% python3 -q
>>> import numpy as np
>>> import numpy.linalg as la
>>> np.set_printoptions(precision=3, suppress=True, linewidth=160, floatmode="fixed")
>>> def rd(a):
...     return np.round(a, 3) + 0
... 
>>> J = np.loadtxt("x.csv", delimiter=",")
>>> rd(J)
array([[0.500, 0.250, 0.000, 0.250],
       [0.125, 0.250, 0.250, 0.375],
       [0.077, 0.308, 0.385, 0.231],
       [0.167, 0.000, 0.167, 0.667]])
>>> # row-stochastic, so 1 is an eigenvalue
>>> np.allclose(J, J.T)
False
>>> rd(np.sort(np.abs(la.eigvals(J))))
array([0.063, 0.320, 0.419, 1.000])
>>> rd(la.det(J))
np.float64(0.008)
>>> Uu, sv, Vh = la.svd(J, full_matrices=False)
>>> np.allclose(Uu * sv @ Vh, J)
True
>>> rd(np.cumsum(sv ** 2) / np.sum(sv ** 2))
array([0.760, 0.887, 0.999, 1.000])
>>> rd(Vh @ Vh.T)
array([[1.000, 0.000, 0.000, 0.000],
       [0.000, 1.000, 0.000, 0.000],
       [0.000, 0.000, 1.000, 0.000],
       [0.000, 0.000, 0.000, 1.000]])
>>> f, r1 = J[2], J[1]
>>> rd(f @ f)
np.float64(0.302)
>>> pr = (f @ r1) / (f @ f) * f
>>> rd(la.norm(f + r1) ** 2 + la.norm(f - r1) ** 2)
np.float64(1.166)
>>> rd((r1 - pr) @ f)
np.float64(0.0)
>>> rd(np.outer(f, r1))
array([[0.010, 0.019, 0.019, 0.029],
       [0.038, 0.077, 0.077, 0.115],
       [0.048, 0.096, 0.096, 0.144],
       [0.029, 0.058, 0.058, 0.087]])
>>> rd(pr)
array([0.069, 0.275, 0.343, 0.206])
>>> mat = np.array([[1, 1, 0, 2], [2, 2, 3, 4], [0, 0, 2, 0]])
>>> mat
array([[1, 1, 0, 2],
       [2, 2, 3, 4],
       [0, 0, 2, 0]])
>>> # looks like rank 2
>>> np.allclose(mat[:-1].T @ la.lstsq(mat[:-1].T, mat[-1])[0], mat[-1])
True
>>> X = np.loadtxt("case3.csv", delimiter=",")
>>> X
array([[ 1.000,  0.000,  2.000,  2.000,  1.000],
       [ 1.000, -1.000,  3.000,  3.000, -1.000],
       [ 0.000,  1.000,  3.000,  5.000, -2.000],
       [ 0.000, -1.000,  5.000,  7.000, -4.000],
       [-1.000, -3.000,  7.000,  5.000, -5.000],
       [ 0.000, -4.000,  8.000,  3.000, -6.000],
       [ 1.000, -3.000,  6.000,  2.000, -7.000],
       [-1.000, -4.000,  6.000,  4.000, -5.000],
       [ 1.000, -6.000,  6.000,  5.000, -3.000],
       [ 2.000, -6.000,  8.000,  6.000, -4.000],
       [ 2.000, -5.000,  9.000,  5.000, -2.000],
       [ 4.000, -7.000,  7.000,  7.000, -2.000],
       [ 2.000, -7.000,  7.000,  8.000, -2.000],
       [ 2.000, -7.000,  6.000, 10.000,  0.000],
       [ 1.000, -7.000,  8.000,  8.000,  1.000]])
>>> other = np.c_[X[:, :3] @ np.array([[1, 2, 1], [0, 1, 0], [0, 1, 2]]), np.array([-1, 2, 0, 1, 0, 0, -1, -3, 2, 3, -1, 1, -3, -1, 3])]
>>> other
array([[ 1.000,  4.000,  5.000, -1.000],
       [ 1.000,  4.000,  7.000,  2.000],
       [ 0.000,  4.000,  6.000,  0.000],
       [ 0.000,  4.000, 10.000,  1.000],
       [-1.000,  2.000, 13.000,  0.000],
       [ 0.000,  4.000, 16.000,  0.000],
       [ 1.000,  5.000, 13.000, -1.000],
       [-1.000,  0.000, 11.000, -3.000],
       [ 1.000,  2.000, 13.000,  2.000],
       [ 2.000,  6.000, 18.000,  3.000],
       [ 2.000,  8.000, 20.000, -1.000],
       [ 4.000,  8.000, 18.000,  1.000],
       [ 2.000,  4.000, 16.000, -3.000],
       [ 2.000,  3.000, 14.000, -1.000],
       [ 1.000,  3.000, 17.000,  3.000]])
>>> la.matrix_rank(other)
np.int64(4)
>>> rd(la.norm(other - X @ la.lstsq(X, other)[0], axis=0))
array([0.000, 0.000, 0.000, 6.808])
